$ python3 -q
>>> import numpy as np
>>> np.set_printoptions(suppress=True, linewidth=160)
>>> rd = lambda a: np.round(a, 2) + 0
>>> rng = np.random.default_rng(6924)
>>> theta = np.sort(rng.uniform(-2, 2, 10))
>>> m1 = np.c_[theta, theta ** 2, theta ** 3] @ np.array([[-2, 3, 0], [2, 1, -2], [-1, 1, 2]])
>>> rd(m1)
array([[ 17.85,  -8.93, -20.89],
       [ 16.62,  -8.34, -19.15],
       [  7.18,  -3.97,  -6.55],
       [  6.86,  -3.82,  -6.16],
       [  1.57,  -1.34,  -0.71],
       [  1.56,  -1.34,  -0.71],
       [  1.42,  -1.25,  -0.6 ],
       [ -0.53,   1.38,  -0.18],
       [ -0.77,   3.02,  -0.29],
       [ -1.99,  10.65,   2.56]])
>>> vec = np.array([1, -2, -2])
>>> target = m1 @ vec
>>> b, lr = np.zeros(3), 1 / np.linalg.norm(m1, 2) ** 2
>>> for i in range(25):
...     b -= lr * m1.T @ (m1 @ b - target)
...     if i % 5 == 0: print(i, round(np.linalg.norm(m1 @ b - target), 2))
... 
0 9.84
5 7.64
10 5.95
15 4.66
20 3.68
>>> rd(b)
array([ 1.51, -1.7 , -1.7 ])
>>> gram = np.cov(m1, rowvar=False)
>>> print(rd(gram))
[[ 50.84 -34.84 -58.46]
 [-34.84  32.19  39.01]
 [-58.46  39.01  68.27]]
>>> gram.shape
(3, 3)
>>> rd(np.polyfit(m1[:, 0], m1[:, 2], 1))
array([-1.15,  0.45])
>>> rd(np.linalg.eigvalsh(gram)[::-1])
array([143.28,   7.67,   0.36])
>>> print(np.argsort(-m1.std(axis=0).round(6), kind="stable"))
[2 0 1]
>>> Q, vecs = np.linalg.qr(m1[:, :1])[0], np.linalg.qr(m1[:, 1:])[0]
>>> s = np.linalg.svd(Q.T @ vecs, compute_uv=False)
>>> (s > 0.9).sum()
np.int64(1)
>>> rd(np.degrees(np.arccos(s.clip(0, 1))))
array([6.13])
>>> E = np.load("arr.npy")
>>> E
array([[-1.,  0.,  0.,  0.,  0.],
       [ 0., -1.,  0.,  0.,  0.],
       [ 0.,  0., -1., -2., -2.],
       [ 0.,  0., -2., -1., -2.],
       [ 0.,  0., -2., -2., -1.]])
>>> z = rng.permutation(5)
>>> z
array([4, 2, 3, 1, 0])
>>> Y = E[z][:, z]
>>> np.diag(Y)
array([-1., -1., -1., -1., -1.])
>>> rd(np.sort(np.abs(np.linalg.eigvals(Y))))
array([1., 1., 1., 1., 5.])
>>> np.trace(Y)
np.float64(-5.0)
>>> feats = np.loadtxt("sample2.csv", delimiter=",")
>>> print(feats)
[[30.04 18.11  0.57 31.5   0.06]
 [29.99 19.99 -0.1  28.61 -0.17]
 [29.09 19.96  0.77 29.54  0.53]
 [30.39 20.84 -0.9  31.59 -0.82]
 [29.59 19.32 -1.43 31.09 -0.81]
 [30.03 18.49 -0.62 30.94 -1.3 ]
 [29.72 19.49  0.5  29.64 -0.28]
 [29.83 20.28 -0.76 29.04 -2.04]
 [29.96 19.45 -1.14 31.01  2.13]
 [29.18 20.83  0.82 31.76  0.51]
 [29.32 20.51  0.62 30.12  0.53]
 [29.98 19.09 -0.09 30.19  0.9 ]
 [29.26 19.36 -0.69 28.78  1.19]
 [30.29 20.52 -1.62 30.38 -2.58]
 [31.58 20.38 -1.16 31.21  0.75]
 [29.33 21.1  -0.23 30.47  1.08]
 [31.4  20.4   1.13 29.79 -0.32]]
>>> P = feats @ np.linalg.solve(feats.T @ feats, feats.T)
>>> rd(P @ feats[:, 2])
array([ 0.57, -0.1 ,  0.77, -0.9 , -1.43, -0.62,  0.5 , -0.76, -1.14,  0.82,  0.62, -0.09, -0.69, -1.62, -1.16, -0.23,  1.13])
>>> rd(np.linalg.eigvalsh(P))
array([0., 0., 0., 0., 0., 0., 0., 0., 0., 0., 0., 0., 1., 1., 1., 1., 1.])
>>> Z = feats[[6, 16]].astype(float)
>>> for _ in range(3):
...     z = np.linalg.norm(feats[:, None] - Z, axis=-1).argmin(axis=1)
...     Z = np.array([feats[z == j].mean(axis=0) for j in range(2)])
... 
>>> print(z)
[0 0 0 0 0 0 0 0 0 0 0 0 0 0 1 0 1]
>>> rd(Z[1] - Z[0])
array([1.76, 0.57, 0.27, 0.19, 0.29])
>>> print(np.bincount(z))
[15  2]
>>> K = np.load("mat.npy")
>>> K
array([[ 2, -2,  0,  0],
       [-1,  2,  0,  0],
       [ 0,  0,  2, -2],
       [ 0,  0, -1,  2]])
>>> z = rng.permutation(4)
>>> Y = K[:, z] * rng.choice([-1, 1], 4)
>>> Y
array([[ 0, -2, -2,  0],
       [ 0,  1,  2,  0],
       [ 2,  0,  0, -2],
       [-2,  0,  0,  1]])
>>> left, _, vt = np.linalg.svd(K.T @ Y)
>>> z
array([3, 0, 1, 2])
>>> z = rng.permutation(4)
>>> z
array([1, 2, 0, 3])
>>> Y = K[z][:, z]
>>> np.allclose(Y, K)
False
>>> Y
array([[ 2,  0, -1,  0],
       [ 0,  2,  0, -2],
       [-2,  0,  2,  0],
       [ 0, -1,  0,  2]])
>>> print(np.trace(Y))
8
>>> Y = np.array([[8, -3], [-8, 8]])
>>> M = np.kron(np.eye(2, dtype=int), Y)
>>> M
array([[ 8, -3,  0,  0],
       [-8,  8,  0,  0],
       [ 0,  0,  8, -3],
       [ 0,  0, -8,  8]])
>>> gram = M.T @ M
>>> np.diag(gram)
array([128,  73, 128,  73])
>>> print(rd(np.linalg.svd(M, compute_uv=False) ** 2))
[192.7 192.7   8.3   8.3]
>>> rd(np.linalg.eigvalsh(gram)[::-1])
array([192.7, 192.7,   8.3,   8.3])
>>> (M @ M.T).shape
(4, 4)
>>> theta = np.radians(135)
>>> Rm = np.eye(4)
>>> Rm[2, 2] = Rm[3, 3] = np.cos(theta)
>>> Rm[2, 3], Rm[3, 2] = -np.sin(theta), np.sin(theta)
>>> rd(Rm)
array([[ 1.  ,  0.  ,  0.  ,  0.  ],
       [ 0.  ,  1.  ,  0.  ,  0.  ],
       [ 0.  ,  0.  , -0.71, -0.71],
       [ 0.  ,  0.  ,  0.71, -0.71]])
>>> Y = M @ Rm.T
>>> np.allclose(M @ M.T, Y @ Y.T)
True
>>> Q, Rm = np.linalg.qr(M)
>>> Q.shape, Rm.shape
((4, 4), (4, 4))
>>> rd(np.trace(Q @ Q.T))
np.float64(4.0)
>>> rd(Q.T @ Q)
array([[1., 0., 0., 0.],
       [0., 1., 0., 0.],
       [0., 0., 1., 0.],
       [0., 0., 0., 1.]])
>>> rd(abs(Rm[0, 0])), rd(np.linalg.norm(M[:, 0]))
(np.float64(11.31), np.float64(11.31))
>>> rd(np.linalg.det(M))
np.float64(1600.0)
>>> np.flatnonzero(np.linalg.matrix_power((M != 0) + (M.T != 0) + np.eye(4), 4)[3])
array([2, 3])
>>> (M != 0).astype(int)
array([[1, 1, 0, 0],
       [1, 1, 0, 0],
       [0, 0, 1, 1],
       [0, 0, 1, 1]])
>>> M @ M
array([[  88,  -48,    0,    0],
       [-128,   88,    0,    0],
       [   0,    0,   88,  -48],
       [   0,    0, -128,   88]])
>>> w, vecs = np.linalg.eig(K)
>>> print(K @ vecs[:, 0] - w[0] * vecs[:, 0])
[0. 0. 0. 0.]
>>> rd(np.prod(w))
np.float64(4.0)
>>> rd(np.sort(np.linalg.eigvals(K.T)))
array([0.59, 0.59, 3.41, 3.41])
>>> rd(np.sort(np.linalg.eigvals(K @ K)))
array([ 0.34,  0.34, 11.66, 11.66])
>>> F = np.array([[-8, 4, -7], [5, 4, -9], [-7, -8, 5], [-3, -3, 3], [3, 0, 7]])
>>> F[-1] = F[0] + 2 * F[1]
>>> F
array([[ -8,   4,  -7],
       [  5,   4,  -9],
       [ -7,  -8,   5],
       [ -3,  -3,   3],
       [  2,  12, -25]])
>>> Y = np.c_[F[:, :1] @ np.array([[2]]), np.array([7, 3, 8, 7, 0])]
>>> print(Y)
[[-16   7]
 [ 10   3]
 [-14   8]
 [ -6   7]
 [  4   0]]
>>> rd(np.linalg.norm(np.linalg.qr(F)[0].T @ Y, axis=0) ** 2 / ((Y ** 2).sum(axis=0) + 1e-12))
array([1.  , 0.73])
>>> rd(np.linalg.lstsq(F, Y[:, 0])[0])
array([2., 0., 0.])
>>> vec = np.array([0, 3])
>>> target = Y @ vec
>>> target
array([21,  9, 24, 21,  0])
>>> rd(np.linalg.solve(Y.T @ Y, Y.T @ target))
array([0., 3.])
>>> try:
...     np.linalg.solve(Y, target)
... except np.linalg.LinAlgError as e:
...     print("failed:", e)
... 
failed: Last 2 dimensions of the array must be square
>>> target = target + 0.1 * rng.normal(size=5)
>>> rd(target)
array([20.91,  8.93, 24.02, 21.1 ,  0.02])
>>> b, *_ = np.linalg.lstsq(Y, target)
>>> rd(np.linalg.norm(target - Y @ b))
np.float64(0.16)
>>> vec = np.array([2, 3, -2])
>>> target = F @ vec
>>> rd(np.linalg.solve(F.T @ F, F.T @ target))
array([ 2.,  3., -2.])
>>> rd(np.linalg.lstsq(F, target)[0])
array([ 2.,  3., -2.])
>>> rd(np.linalg.pinv(F) @ F)
array([[1., 0., 0.],
       [0., 1., 0.],
       [0., 0., 1.]])
>>> target = target + 0.1 * rng.normal(size=5)
>>> rd(target)
array([  9.94,  39.94, -48.23, -21.19,  89.86])
>>> b, *_ = np.linalg.lstsq(F, target)
>>> print([round(float(np.linalg.norm(np.linalg.solve(F.T @ F + lam * np.eye(3), F.T @ target))), 2) for lam in (0, 1, 10, 100)])
[4.15, 4.12, 3.94, 3.32]
>>> print(rd(b))
[ 2.01  3.05 -1.97]
>>> b.round()
array([ 2.,  3., -2.])
>>> rd(np.linalg.norm(target - F @ b))
np.float64(0.12)
>>> data = np.load("block18.npy")
>>> data
array([[  0,   5,  -4],
       [  3,   6,  -1],
       [  4,   5,   0],
       [  4,   3,   4],
       [  6,   2,   3],
       [  5,  -1,   4],
       [  3,  -4,   3],
       [  5,  -2,   2],
       [  8,   0,   2],
       [  7,  -2,  -1],
       [ 12,  -3,  -3],
       [ 10,   1,  -7],
       [ 10,   1,  -7],
       [ 10,   5,  -3],
       [  6,   4,  -7],
       [  4,   3, -10],
       [ -1,   5,  -7],
       [ -1,   8,  -2],
       [ -5,  12,  -5],
       [ -4,  10,  -6],
       [ -9,  12,  -1],
       [-14,  12,   1],
       [-11,   9,  -1],
       [-14,  14,  -2],
       [-16,  10,   0],
       [-18,  15,   3],
       [-17,  18,   8],
       [-18,  23,  11]])
>>> D = np.linalg.norm(data[:, None] - data[None], axis=-1)
>>> np.unravel_index(D.round(6).argmax(), D.shape)
(np.int64(10), np.int64(27))
>>> np.flatnonzero(D[1] < D.mean() / 2)
array([ 0,  1,  2,  3,  4, 13, 14, 16, 17])
>>> D.shape
(28, 28)
>>> np.linalg.matrix_rank(D ** 2)
np.int64(5)
>>> rd(D[:5, :5])
array([[0.  , 4.36, 5.66, 9.17, 9.7 ],
       [4.36, 0.  , 1.73, 5.92, 6.4 ],
       [5.66, 1.73, 0.  , 4.47, 4.69],
       [9.17, 5.92, 4.47, 0.  , 2.45],
       [9.7 , 6.4 , 4.69, 2.45, 0.  ]])
>>> D.mean(axis=1).argmax()
np.int64(27)
>>> s = 20 * 0.7 ** np.arange(3)
>>> Q, _ = np.linalg.qr(np.array([[-0.1, -1.1, -0.6], [1.7, 0.0, 1.3], [-0.1, 0.9, 0.9]]))
>>> mat = rng.normal(size=(30, 3)) * s @ Q
>>> rd(mat)
array([[ 24.75,  -3.34,   3.75],
       [ 14.74,  -5.44,   8.78],
       [ -4.18,  19.6 ,  -7.26],
       [  3.5 ,  23.09, -11.43],
       [  2.76,  19.08,   0.71],
       [ -1.55, -11.19, -12.22],
       [  9.11,  17.03,   1.29],
       [ -8.18, -27.37,  13.45],
       [-15.9 ,  -7.64,  21.47],
       [ 15.53,  23.46, -27.58],
       [ 20.73,  12.38,  -0.55],
       [ 12.07, -16.31,  23.28],
       [ 14.47,  -3.15,   5.85],
       [ 14.57,  -5.75,  12.92],
       [ -1.43, -17.42,  -4.03],
       [-18.04,  -4.95, -23.81],
       [  8.  ,  -1.68,  -3.08],
       [ -6.84,   6.42,  -8.51],
       [-17.65,   7.39,   2.46],
       [  9.36,  -6.94,  13.56],
       [ -6.73,   9.21,  -8.91],
       [ 17.94, -10.22,  11.25],
       [  6.03,  15.33, -25.08],
       [ -9.64,  -4.81, -16.52],
       [ 16.26,  17.38, -21.06],
       [  7.87,  -9.1 ,   9.54],
       [-18.05,   0.83,  -1.83],
       [ -5.93,  -0.98,  -9.15],
       [ -6.11,  11.19,  -9.04],
       [ 18.37,   4.59,  -6.86]])
>>> Xs = (mat - mat.mean(axis=0)) / mat.std(axis=0)
>>> np.argwhere(np.abs(Xs) > 2)
array([[7, 1]])
>>> b = np.linalg.lstsq(np.delete(Xs, 1, axis=1), Xs[:, 1])[0]
>>> rd(1 - np.var(Xs[:, 1] - np.delete(Xs, 1, axis=1) @ b))
np.float64(0.36)
>>> P = mat @ np.linalg.solve(mat.T @ mat, mat.T)
>>> print(np.linalg.matrix_rank(np.eye(30) - P))
27
>>> rd(P @ mat[:, 2])
array([  3.75,   8.78,  -7.26, -11.43,   0.71, -12.22,   1.29,  13.45,  21.47, -27.58,  -0.55,  23.28,   5.85,  12.92,  -4.03, -23.81,  -3.08,  -8.51,   2.46,
        13.56,  -8.91,  11.25, -25.08, -16.52, -21.06,   9.54,  -1.83,  -9.15,  -9.04,  -6.86])
>>> rd(np.trace(P))
np.float64(3.0)
>>> rd(np.diag(P))
array([0.14, 0.06, 0.1 , 0.11, 0.12, 0.13, 0.1 , 0.15, 0.17, 0.22, 0.11, 0.13, 0.05, 0.07, 0.12, 0.23, 0.02, 0.02, 0.11, 0.05, 0.03, 0.1 , 0.13, 0.11, 0.15,
       0.04, 0.07, 0.03, 0.04, 0.09])
>>> rd(np.linalg.eigvalsh(P))
array([0., 0., 0., 0., 0., 0., 0., 0., 0., 0., 0., 0., 0., 0., 0., 0., 0., 0., 0., 0., 0., 0., 0., 0., 0., 0., 0., 1., 1., 1.])
>>> gram = np.cov(mat, rowvar=False)
>>> rd(np.linalg.eigvalsh(gram)[::-1])
array([272.07, 167.69,  65.56])
>>> np.argsort(-mat.std(axis=0).round(6), kind="stable")
array([2, 1, 0])
>>> print(rd(mat.std(axis=0)))
[12.38 12.81 13.07]
>>> rd(gram)
array([[158.61,  17.65,  24.07],
       [ 17.65, 169.88, -98.42],
       [ 24.07, -98.42, 176.83]])
>>> gram.shape
(3, 3)
>>> rd(np.polyfit(mat[:, 0], mat[:, 1], 1))
array([0.11, 1.33])
>>> rd(np.corrcoef(mat[:, 0], mat[:, 1])[0, 1])
np.float64(0.11)
>>> D = np.linalg.norm(mat[:, None] - mat[None], axis=-1)
>>> np.linalg.matrix_rank(D ** 2)
np.int64(5)
>>> D[20].round(6).argsort(kind="stable")[:4]
array([20, 28, 17, 27])
